$ ipython --no-banner

In [1]: import numpy as np

In [2]: np.set_printoptions(precision=3, suppress=True, linewidth=100, sign=" ")

In [3]: rng = np.random.default_rng(322)

In [4]: mat = (rng.random((7, 7)) < 0.3) + np.eye(7)

In [5]: mat /= mat.sum(axis=1, keepdims=True)

In [6]: mat
Out[6]: 
array([[ 0.2  ,  0.   ,  0.2  ,  0.2  ,  0.   ,  0.2  ,  0.2  ],
       [ 0.   ,  1.   ,  0.   ,  0.   ,  0.   ,  0.   ,  0.   ],
       [ 0.   ,  0.333,  0.333,  0.   ,  0.   ,  0.   ,  0.333],
       [ 0.   ,  0.2  ,  0.2  ,  0.4  ,  0.2  ,  0.   ,  0.   ],
       [ 0.   ,  0.   ,  0.   ,  0.   ,  0.5  ,  0.25 ,  0.25 ],
       [ 0.   ,  0.   ,  0.   ,  0.5  ,  0.   ,  0.5  ,  0.   ],
       [ 0.   ,  0.   ,  0.   ,  0.   ,  0.   ,  0.   ,  1.   ]])

In [7]: print(round(float(np.abs(np.linalg.eigvals(mat)).max()), 3))
1.0

In [8]: x = np.array([-1, -1, 3, 2, 2, 0, 2])

In [9]: y = mat @ x

In [10]: y
Out[10]: array([ 1.2  , -1.   ,  1.333,  1.6  ,  1.5  ,  1.   ,  2.   ])

In [11]: np.linalg.solve(mat.T, mat[3])
Out[11]: array([ 0.,  0.,  0.,  1.,  0.,  0.,  0.])

In [12]: print(np.linalg.solve(mat, 4 * y))
[-4. -4. 12.  8.  8. -0.  8.]

In [13]: np.round(np.linalg.solve(mat, mat[:, 2]), 3) + 0
Out[13]: array([ 0.,  0.,  1.,  0.,  0.,  0.,  0.])

In [14]: u, v = mat[1], mat[6]

In [15]: print(u @ v)
0.0

In [16]: print(u @ u)
1.0

In [17]: p = (u @ v) / (u @ u) * u

In [18]: np.linalg.matrix_rank(np.outer(u, v))
Out[18]: np.int64(1)

In [19]: A2 = np.array([[-3, -2], [-1, -2], [-3, -1], [2, 2], [1, -2], [-2, 3], [2, -3]])

In [20]: np.einsum("ij,ij->i", mat, mat)
Out[20]: array([ 0.2  ,  1.   ,  0.333,  0.28 ,  0.375,  0.5  ,  1.   ])

In [21]: np.linalg.matrix_rank(mat @ A2)
Out[21]: np.int64(2)

In [22]: np.linalg.matrix_rank(np.vstack([mat, A2.T]))
Out[22]: np.int64(7)

In [23]: np.vstack([mat, A2.T]).shape
Out[23]: (9, 7)

In [24]: np.einsum("ik,kj->ij", mat, A2)
Out[24]: 
array([[-0.8  , -0.2  ],
       [-1.   , -2.   ],
       [-0.667, -2.   ],
       [ 0.2  , -0.2  ],
       [ 0.5  , -1.   ],
       [ 0.   ,  2.5  ],
       [ 2.   , -3.   ]])

In [25]: ang = np.deg2rad(45)

In [26]: arr = np.eye(4)

In [27]: arr[np.ix_([2, 1], [2, 1])] = [[np.cos(ang), -np.sin(ang)], [np.sin(ang), np.cos(ang)]]

In [28]: arr
Out[28]: 
array([[ 1.   ,  0.   ,  0.   ,  0.   ],
       [ 0.   ,  0.707,  0.707,  0.   ],
       [ 0.   , -0.707,  0.707,  0.   ],
       [ 0.   ,  0.   ,  0.   ,  1.   ]])

In [29]: x = np.array([8, 4, 4, 7])

In [30]: a = np.maximum(arr @ x, 0)

In [31]: np.round(np.maximum(arr @ (3 * x), 0), 3) + 0
Out[31]: array([ 24.   ,  16.971,   0.   ,  21.   ])

In [32]: print(np.flatnonzero(a > 1e-9))
[ 0  1  3]

In [33]: arr * (a > 1e-9)[:, None]
Out[33]: 
array([[ 1.   ,  0.   ,  0.   ,  0.   ],
       [ 0.   ,  0.707,  0.707,  0.   ],
       [ 0.   , -0.   ,  0.   ,  0.   ],
       [ 0.   ,  0.   ,  0.   ,  1.   ]])

In [34]: arr.T @ a
Out[34]: array([ 8.,  4.,  4.,  7.])

In [35]: np.round(np.tanh(arr @ x), 3) + 0
Out[35]: array([ 1.,  1.,  0.,  1.])

In [36]: np.linalg.norm(arr, axis=1)
Out[36]: array([ 1.,  1.,  1.,  1.])

In [37]: round(float(np.linalg.norm(arr, 1)), 3), round(float(np.linalg.norm(arr, np.inf)), 3)
Out[37]: (1.414, 1.414)

In [38]: feats = np.load("mat.npy")

In [39]: feats
Out[39]: 
array([[-16.161,  -0.833, -23.017,  13.436, -31.732,  -3.194],
       [-11.383,   0.37 , -16.64 ,   9.9  , -21.306,  -2.247],
       [-10.246,   0.597, -15.083,   8.98 , -18.801,  -2.034],
       [ -9.605,   0.712, -14.195,   8.445, -17.384,  -1.917],
       [ -5.019,   1.092,  -7.574,   4.126,  -7.217,  -1.149],
       [ -2.917,   0.767,  -4.262,   1.722,  -2.758,  -0.847],
       [ -1.762,   0.314,  -2.348,   0.382,  -0.793,  -0.655],
       [ -1.185,   0.063,  -1.441,  -0.075,  -0.229,  -0.505],
       [ -0.212,  -0.043,  -0.218,  -0.095,  -0.001,  -0.104],
       [  0.216,   0.063,   0.211,   0.117,   0.001,   0.109],
       [  0.86 ,   0.334,   0.792,   0.54 ,   0.032,   0.444],
       [  1.991,   0.986,   1.728,   1.385,   0.239,   1.038],
       [  2.295,   1.183,   1.97 ,   1.618,   0.327,   1.196],
       [  2.331,   1.207,   1.999,   1.645,   0.338,   1.215],
       [  5.432,   3.447,   4.423,   3.945,   1.793,   2.789],
       [  6.573,   4.32 ,   5.311,   4.743,   2.505,   3.351],
       [  9.758,   6.809,   7.809,   6.847,   4.81 ,   4.885],
       [ 18.522,  13.779,  14.825,  11.961,  12.565,   8.929],
       [ 19.172,  14.297,  15.353,  12.311,  13.193,   9.221],
       [ 20.756,  15.56 ,  16.642,  13.152,  14.748,   9.931],
       [ 21.879,  16.456,  17.56 ,  13.738,  15.87 ,  10.433],
       [ 23.617,  17.841,  18.984,  14.628,  17.631,  11.204],
       [ 25.205,  19.106,  20.289,  15.425,  19.267,  11.905],
       [ 32.654,  25.027,  26.465,  18.992,  27.222,  15.152],
       [ 37.616,  28.958,  30.617,  21.237,  32.727,  17.285]])

In [40]: rank = np.linalg.matrix_rank(feats)

In [41]: rank
Out[41]: np.int64(3)

In [42]: null = np.linalg.svd(feats)[2][rank:].T

In [43]: np.allclose(feats @ null, 0)
Out[43]: True

In [44]: [int(np.linalg.matrix_rank(np.delete(feats, i, axis=0))) for i in range(25)]
Out[44]: [3, 3, 3, 3, 3, 3, 3, 3, 3, 3, 3, 3, 3, 3, 3, 3, 3, 3, 3, 3, 3, 3, 3, 3, 3]

In [45]: print(null.shape)
(6, 3)

In [46]: [int(np.linalg.matrix_rank(feats[:i])) for i in range(1, len(feats) + 1)]
Out[46]: [1, 2, 3, 3, 3, 3, 3, 3, 3, 3, 3, 3, 3, 3, 3, 3, 3, 3, 3, 3, 3, 3, 3, 3, 3]

In [47]: Uu, sigma, Vt = np.linalg.svd(feats)

In [48]: vecs = Vt[:(sigma > 1e-8).sum()]

In [49]: x = feats[10] + 3 * feats[24] + rng.integers(2) * np.eye(6)[3]

In [50]: x
Out[50]: array([ 113.707,   87.207,   92.644,   64.25 ,   98.211,   52.298])

In [51]: np.allclose(vecs.T @ vecs @ x, x)
Out[51]: True

In [52]: C2 = np.cov(feats, rowvar=False)

In [53]: np.round(np.linalg.eigvalsh(C2)[::-1], 3) + 0
Out[53]: array([ 726.183,   48.329,    1.712,    0.   ,    0.   ,    0.   ])

In [54]: np.polyfit(feats[:, 5], feats[:, 1], 1)
Out[54]: array([ 1.475,  1.205])

In [55]: feats.std(axis=0)
Out[55]: array([ 14.061,   8.834,  13.399,   6.427,  14.624,   5.895])

In [56]: round(float(np.corrcoef(feats[:, 5], feats[:, 1])[0, 1]), 3)
Out[56]: 0.985

In [57]: np.argwhere(np.triu(np.abs(np.corrcoef(feats.T)) > 0.8, 1))
Out[57]: 
array([[ 0,  1],
       [ 0,  2],
       [ 0,  4],
       [ 0,  5],
       [ 1,  2],
       [ 1,  3],
       [ 1,  4],
       [ 1,  5],
       [ 2,  4],
       [ 2,  5],
       [ 4,  5]])

In [58]: cen = feats - feats.mean(axis=0)

In [59]: Uu, sigma, Vt = np.linalg.svd(cen, full_matrices=False)

In [60]: round((sigma ** 2).sum() ** 2 / (sigma ** 4).sum(), 3)
Out[60]: np.float64(1.138)

In [61]: sigma.round(3) + 0
Out[61]: array([ 132.017,   34.057,    6.41 ,    0.   ,    0.   ,    0.   ])

In [62]: print(feats.mean(axis=0))
[ 6.815  6.896  4.008  7.564  2.522  3.857]

In [63]: np.count_nonzero(feats)
Out[63]: np.int64(150)

In [64]: np.linalg.matrix_rank(feats)
Out[64]: np.int64(3)

In [65]: feats.sum(axis=0)
Out[65]: array([ 170.386,  172.411,  100.199,  189.105,   63.046,   96.435])

In [66]: np.round(np.linalg.svd(feats, compute_uv=False), 3) + 0
Out[66]: array([ 144.305,   49.769,    6.462,    0.   ,    0.   ,    0.   ])

In [67]: np.unravel_index(np.abs(feats).argmax(), feats.shape)
Out[67]: (np.int64(24), np.int64(0))

In [68]: lab = rng.integers(0, 3, 7)

In [69]: X = (lab[:, None] == lab) * 2 + np.eye(7)

In [70]: X
Out[70]: 
array([[ 3.,  0.,  0.,  2.,  2.,  0.,  2.],
       [ 0.,  3.,  2.,  0.,  0.,  2.,  0.],
       [ 0.,  2.,  3.,  0.,  0.,  2.,  0.],
       [ 2.,  0.,  0.,  3.,  2.,  0.,  2.],
       [ 2.,  0.,  0.,  2.,  3.,  0.,  2.],
       [ 0.,  2.,  2.,  0.,  0.,  3.,  0.],
       [ 2.,  0.,  0.,  2.,  2.,  0.,  3.]])

In [71]: A2 = X / np.sqrt((X ** 2).mean(axis=1, keepdims=True))

In [72]: print(A2[5])
[ 0.     1.283  1.283  0.     0.     1.925  0.   ]
